$ python3 -q
>>> import numpy as np
>>> from numpy import linalg as LA
>>> np.set_printoptions(precision=3, suppress=True, linewidth=140, floatmode="fixed")
>>> J = np.loadtxt("case10.csv", delimiter=",")
>>> J
array([[  5.770,   4.893, -15.513,   6.830],
       [ 11.633,   2.748,  -0.792,   3.456]])
>>> other = np.array([[-3, -1, 0], [-3, 1, 0], [-1, 0, 2], [3, 0, -1]])
>>> LA.matrix_rank(J @ other)
np.int64(2)
>>> np.einsum("ik,kj->ji", J, other)
array([[  4.014, -31.983],
       [ -0.877,  -8.885],
       [-37.856,  -5.040]])
>>> LA.matrix_rank(np.vstack([J, other.T]))
np.int64(4)
>>> np.einsum("ik,kj->ij", J, other)
array([[  4.014,  -0.877, -37.856],
       [-31.983,  -8.885,  -5.040]])
>>> J @ other
array([[  4.014,  -0.877, -37.856],
       [-31.983,  -8.885,  -5.040]])
>>> rng = np.random.default_rng(4392)
>>> other = J + rng.integers(-2, 3, (2, 1)) @ rng.integers(-2, 3, (1, 4))
>>> other
array([[  4.770,   2.893, -14.513,   4.830],
       [ 11.633,   2.748,  -0.792,   3.456]])
>>> np.abs(other - J).sum(axis=1)
array([6.000, 0.000])
>>> LA.svd(other - J, compute_uv=False)
array([3.162, 0.000])
>>> other = np.array([[6, 1], [0, 6]])
>>> Z = np.kron(other, J)
>>> Z.shape
(4, 8)
>>> round(LA.norm(Z, 2), 3), round(LA.norm(other, 2) * LA.norm(J, 2), 3)
(np.float64(130.415), np.float64(130.415))
>>> LA.matrix_rank(Z)
np.int64(4)
>>> u = np.array([-5, -3])
>>> np.polyval(u, J[0])
array([-31.850, -27.465,  74.565, -37.150])
>>> np.cross(J[0, :3], J[1, :3])
array([  38.754, -175.893,  -41.064])
>>> np.array([np.convolve(row, u, "same") for row in J])
array([[-28.850, -41.775,  62.886,  12.389],
       [-58.165, -48.639,  -4.284, -14.904]])
>>> np.abs(J).max()
np.float64(15.513)
>>> J.shape
(2, 4)
>>> np.unravel_index(np.abs(J).argmax(), J.shape)
(np.int64(0), np.int64(2))
>>> mat = np.loadtxt("data.csv", delimiter=",")
>>> mat
array([[-0.736, -0.491,  0.466],
       [ 0.520,  0.030,  0.854],
       [-0.433,  0.871,  0.233]])
>>> Q, V = LA.qr(mat[:, :2])[0], LA.qr(mat[:, 2:])[0]
>>> sig = LA.svd(Q.T @ V, compute_uv=False)
>>> sig.round(3) + 0
array([0.000])
>>> round(LA.norm(Q @ Q.T - V @ V.T, 2), 3)
np.float64(1.0)
>>> t3 = np.stack([mat, 3 * mat, mat[::-1]])
>>> np.einsum("bij,cij->bc", t3, t3)
array([[ 3.000,  9.000,  1.000],
       [ 9.000, 27.000,  3.000],
       [ 1.000,  3.000,  3.000]])
>>> LA.matrix_rank(t3)
array([3, 3, 3])
>>> LA.matrix_rank(t3.reshape(3, -1))
np.int64(2)
>>> LA.det(t3)
array([ 1.000, 27.000, -1.000])
>>> other = mat + rng.integers(-2, 3, (3, 1)) @ rng.integers(-2, 3, (1, 3))
>>> other
array([[-0.736, -0.491,  0.466],
       [-1.480, -1.970, -3.146],
       [-2.433, -1.129, -3.767]])
>>> LA.matrix_rank(other - mat, tol=1e-8)
np.int64(1)
>>> F = np.loadtxt("mat.csv", delimiter=",")
>>> F
array([[-0.800, -0.300, -1.000],
       [ 0.200, -1.200,  0.600],
       [ 0.400, -0.400,  1.400],
       [ 0.300,  0.400,  0.300],
       [ 0.400, -2.000, -0.300],
       [ 0.300,  1.000,  0.800],
       [-1.500, -0.900,  1.000],
       [ 0.000, -0.500,  6.500],
       [ 0.000, -0.400, -0.900],
       [ 1.500, -1.600, -0.300],
       [ 2.300,  0.400, -0.500]])
>>> x = np.array([3, 3, 1])
>>> target = F @ x
>>> target
array([-4.300, -2.400,  1.400,  2.400, -5.100,  4.700, -6.200,  5.000, -2.100, -0.600,  7.600])
>>> LA.lstsq(F, target)[0]
array([3.000, 3.000, 1.000])
>>> np.round(LA.pinv(F) @ F, 3) + 0
array([[1.000, 0.000, 0.000],
       [0.000, 1.000, 0.000],
       [0.000, 0.000, 1.000]])
>>> target = target + 0.02 * rng.normal(size=11)
>>> target
array([-4.290, -2.395,  1.433,  2.374, -5.065,  4.680, -6.191,  4.975, -2.083, -0.589,  7.614])
>>> b, *_ = LA.lstsq(F, target)
>>> b
array([3.002, 2.986, 0.996])
>>> round(LA.norm(target - F @ b), 3)
np.float64(0.045)
>>> np.round(F.T @ (target - F @ b), 3) + 0
array([0.000, 0.000, 0.000])
>>> b.round()
array([3.000, 3.000, 1.000])
>>> arr = np.loadtxt("m.csv", delimiter=",")
>>> arr
array([[38.000, -6.000, -6.000],
       [-6.000,  3.000,  1.000],
       [-6.000,  1.000,  3.000]])
>>> LA.cond(arr) > 100
np.False_
>>> ev, V = LA.eigvalsh(arr)
Traceback (most recent call last):
  File "<python-input-59>", line 1, in <module>
    ev, V = LA.eigvalsh(arr)
    ^^^^^
ValueError: too many values to unpack (expected 2)
>>> ev, V = LA.eigh(arr)
>>> LA.svd(arr, compute_uv=False)
array([40.000,  2.000,  2.000])
>>> (ev > 1e-8).sum(), (ev < -1e-8).sum()
(np.int64(3), np.int64(0))
>>> np.abs(V[:, -1])
array([0.973, 0.162, 0.162])
>>> LA.eigvalsh(arr @ arr)
array([   4.000,    4.000, 1600.000])
>>> ev.sum(), np.trace(arr)
(np.float64(44.0), np.float64(44.0))
>>> np.abs(V[:, -1]).round(6).argmax()
np.int64(0)
>>> other = arr + rng.integers(-2, 3, (3, 1)) @ rng.integers(-2, 3, (1, 3))
>>> other
array([[39.000, -4.000, -4.000],
       [-4.000,  7.000,  5.000],
       [-4.000,  5.000,  7.000]])
>>> np.abs(other - arr).sum(axis=1)
array([ 5.000, 10.000, 10.000])
>>> LA.svd(other - arr, compute_uv=False)
array([9.000, 0.000, 0.000])
>>> other - arr
array([[1.000, 2.000, 2.000],
       [2.000, 4.000, 4.000],
       [2.000, 4.000, 4.000]])
>>> LA.matrix_rank(other - arr, tol=1e-8)
np.int64(1)
>>> E = np.eye(4, dtype=int)[rng.permutation(4)] * np.array([1, 9, 1, 2])
>>> E
array([[1, 0, 0, 0],
       [0, 0, 1, 0],
       [0, 9, 0, 0],
       [0, 0, 0, 2]])
>>> # column 1 dominates
>>> E - E[0]
array([[ 0,  0,  0,  0],
       [-1,  0,  1,  0],
       [-1,  9,  0,  0],
       [-1,  0,  0,  2]])
>>> np.round(LA.norm(E), 3)
np.float64(9.327)
>>> LA.svd(E, compute_uv=False)
array([9.000, 2.000, 1.000, 1.000])
>>> E.mean(axis=0)
array([0.250, 2.250, 0.250, 0.500])
>>> E.shape
(4, 4)
>>> E.sum(axis=0)
array([1, 9, 1, 2])
>>> E.sum(axis=1)
array([1, 1, 9, 2])
>>> K = np.loadtxt("out0.csv", delimiter=",")
>>> K
array([[-1.000,  0.000,  0.000,  0.000],
       [ 0.000, -1.000,  0.000,  0.000],
       [ 0.000,  0.000,  1.000,  0.000],
       [ 0.000,  0.000,  0.000,  1.000]])
>>> Q = K.astype(float).copy()
>>> for j in range(4):
...     Q[:, j] -= Q[:, :j] @ (Q[:, :j].T @ Q[:, j])
...     Q[:, j] /= LA.norm(Q[:, j])
... 
>>> Q.T @ K
array([[1.000, 0.000, 0.000, 0.000],
       [0.000, 1.000, 0.000, 0.000],
       [0.000, 0.000, 1.000, 0.000],
       [0.000, 0.000, 0.000, 1.000]])
>>> Q
array([[-1.000,  0.000,  0.000,  0.000],
       [ 0.000, -1.000,  0.000,  0.000],
       [ 0.000,  0.000,  1.000,  0.000],
       [ 0.000,  0.000,  0.000,  1.000]])
